% python3 -q
>>> import numpy as np
>>> np.set_printoptions(suppress=True, linewidth=100)
>>> tidy = lambda a: np.round(a, 3) + 0
>>> M = np.load("mat.npy")
>>> M
array([[ 1,  1,  1],
       [ 0, -1,  4],
       [ 5, -3,  9],
       [10, -3,  9],
       [ 5,  0,  5],
       [ 8, -3,  6],
       [11, -8,  4],
       [12, -6,  3],
       [14, -2,  7],
       [10,  2,  9],
       [11,  4,  8],
       [ 7,  1,  5],
       [ 7,  5,  8],
       [ 5,  2,  9],
       [ 2, -3,  7]])
>>> Xs = M - M.mean(axis=0)
>>> vecs = np.linalg.svd(Xs)[2][:1]
>>> other = Xs - Xs @ vecs.T @ vecs
>>> np.linalg.norm(other, axis=1).round(6).argmax()
np.int64(10)
>>> tidy(other.std(axis=0))
array([1.225, 2.999, 2.397])
>>> tidy(np.diag(vecs.T @ vecs))
array([0.827, 0.163, 0.01 ])
>>> J = np.minimum.outer(np.arange(1, 5), np.arange(1, 5)) * -3
>>> J
array([[ -3,  -3,  -3,  -3],
       [ -3,  -6,  -6,  -6],
       [ -3,  -6,  -9,  -9],
       [ -3,  -6,  -9, -12]])
>>> # equal to its transpose
>>> f = np.array([-5, -4, -8])
>>> np.correlate(J[2], J[3], "full")
array([ 36,  99, 180, 234, 153,  81,  27])
>>> np.array([np.convolve(row, f, "same") for row in J])
array([[ 27,  51,  51,  36],
       [ 42,  78, 102,  72],
       [ 42,  93, 129, 108],
       [ 42,  93, 144, 120]])
>>> np.cross(J[2, :3], J[3, :3])
array([0, 0, 0])
>>> q = J.astype(float).copy()
>>> for j in range(4):
...     q[:, j] -= q[:, :j] @ (q[:, :j].T @ q[:, j])
...     q[:, j] /= np.linalg.norm(q[:, j])
... 
>>> tidy(q.T @ q)
array([[1., 0., 0., 0.],
       [0., 1., 0., 0.],
       [0., 0., 1., 0.],
       [0., 0., 0., 1.]])
